In [1]: import numpy as np

In [2]: np.set_printoptions(precision=3, suppress=True, linewidth=200, sign=" ")

In [3]: f = np.array([-3, -2, 1, 2, 1, -1, 1, -2]) + 0.5

In [4]: W0 = np.eye(8) - 2 * np.outer(f, f) / (f @ f)

In [5]: print(W0)
[[ 0.479 -0.312  0.312  0.521  0.312 -0.104  0.312 -0.312]
 [-0.312  0.812  0.188  0.312  0.188 -0.062  0.188 -0.188]
 [ 0.312  0.188  0.812 -0.312 -0.188  0.062 -0.188  0.188]
 [ 0.521  0.312 -0.312  0.479 -0.312  0.104 -0.312  0.312]
 [ 0.312  0.188 -0.188 -0.312  0.812  0.062 -0.188  0.188]
 [-0.104 -0.062  0.062  0.104  0.062  0.979  0.062 -0.062]
 [ 0.312  0.188 -0.188 -0.312 -0.188  0.062  0.812  0.188]
 [-0.312 -0.188  0.188  0.312  0.188 -0.062  0.188  0.812]]

In [6]: np.linalg.norm(W0, axis=0)
Out[6]: array([ 1.,  1.,  1.,  1.,  1.,  1.,  1.,  1.])

In [7]: round(np.linalg.norm(W0, 2), 3)
Out[7]: np.float64(1.0)

In [8]: np.round(np.linalg.norm(W0, 1), 3), round(np.linalg.norm(W0, np.inf), 3)
Out[8]: (np.float64(2.667), np.float64(2.667))

In [9]: try:
   ...:     np.linalg.cholesky(W0)
   ...: except np.linalg.LinAlgError as e:
   ...:     print("failed:", e)
   ...: 
failed: Matrix is not positive definite

In [10]: print(np.all(np.linalg.eigvalsh(W0) > 0))
False

In [11]: [round(float(np.linalg.det(W0[:i, :i])), 2) + 0 for i in range(1, 9)]
Out[11]: [0.48, 0.29, 0.1, -0.42, -0.6, -0.63, -0.81, -1.0]

In [12]: w1 = np.array([[2, 4, 1],
    ...:     [0, 5, 1],
    ...:     [0, 5, 1],
    ...:     [3, 4, 5],
    ...:     [4, 3, 4],
    ...:     [5, 3, 2],
    ...:     [5, 3, 5],
    ...:     [3, 0, 3]])

In [13]: beta = np.array([1, 1, 2])

In [14]: H = np.maximum(W0 @ w1 + beta, 0)

In [15]: (H > 0).astype(int)
Out[15]: 
array([[ 1,  1,  1],
       [ 1,  1,  1],
       [ 0,  1,  1],
       [ 1,  1,  1],
       [ 1,  1,  1],
       [ 1,  1,  1],
       [ 1,  1,  1],
       [ 1,  1,  1]])

In [16]: basis = np.array([[7, 0, 6], [9, 8, 0], [4, 5, 4]])

In [17]: (H @ basis).round(6).argmax(axis=1)
Out[17]: array([ 0,  0,  0,  0,  0,  0,  0,  0])

In [18]: J = np.loadtxt("out8.csv", delimiter=",")

In [19]: J
Out[19]: 
array([[-1.902,  4.868,  5.026],
       [-2.179,  4.801,  5.174],
       [-2.078,  4.405,  5.22 ],
       [-2.217,  4.692,  4.934],
       [-1.968,  5.102,  5.015],
       [-1.811,  4.891,  4.728],
       [-1.678,  4.976,  5.132],
       [-1.918,  5.097,  5.227],
       [ 5.346, -4.442, -2.966],
       [ 5.164, -4.337, -3.194],
       [ 5.294, -3.581, -2.588],
       [ 4.89 , -4.241, -2.639],
       [ 4.844, -3.882, -2.723],
       [ 5.106, -3.583, -3.495],
       [ 5.435, -4.071, -2.641],
       [ 4.952, -4.129, -3.532],
       [ 1.149,  4.587, -2.442],
       [ 0.697,  4.978, -1.526],
       [ 1.035,  5.253, -2.054],
       [ 0.668,  5.309, -2.143],
       [ 0.921,  4.615, -2.182],
       [ 0.909,  4.825, -2.535],
       [ 0.509,  5.091, -2.058],
       [ 0.849,  4.396, -1.755]])

In [20]: vec = np.array([-3, -1, 5])

In [21]: target = J @ vec

In [22]: print(np.round(np.linalg.pinv(J) @ J, 3) + 0)
[[ 1.  0.  0.]
 [ 0.  1.  0.]
 [ 0.  0.  1.]]

In [23]: np.linalg.solve(J.T @ J, J.T @ target)
Out[23]: array([-3., -1.,  5.])

In [24]: rng = np.random.default_rng(85138)

In [25]: target = target + 0.1 * rng.normal(size=24)

In [26]: target
Out[26]: 
array([ 25.896,  27.623,  28.023,  26.704,  25.983,  24.177,  25.635,  26.625, -26.496, -27.04 , -25.212, -23.547, -24.236, -29.14 , -25.358, -28.526, -20.263, -14.719, -18.74 , -17.967, -18.242,
       -20.363, -16.809, -15.715])

In [27]: beta, *_ = np.linalg.lstsq(J, target)

In [28]: beta.round()
Out[28]: array([-3., -1.,  5.])

In [29]: np.round(np.linalg.norm(target - J @ beta), 3)
Out[29]: np.float64(0.4)

In [30]: print([round(float(np.linalg.norm(np.linalg.solve(J.T @ J + lam * np.eye(3), J.T @ target))), 2) for lam in (0, 1, 10, 100)])
[5.92, 5.89, 5.7, 4.42]
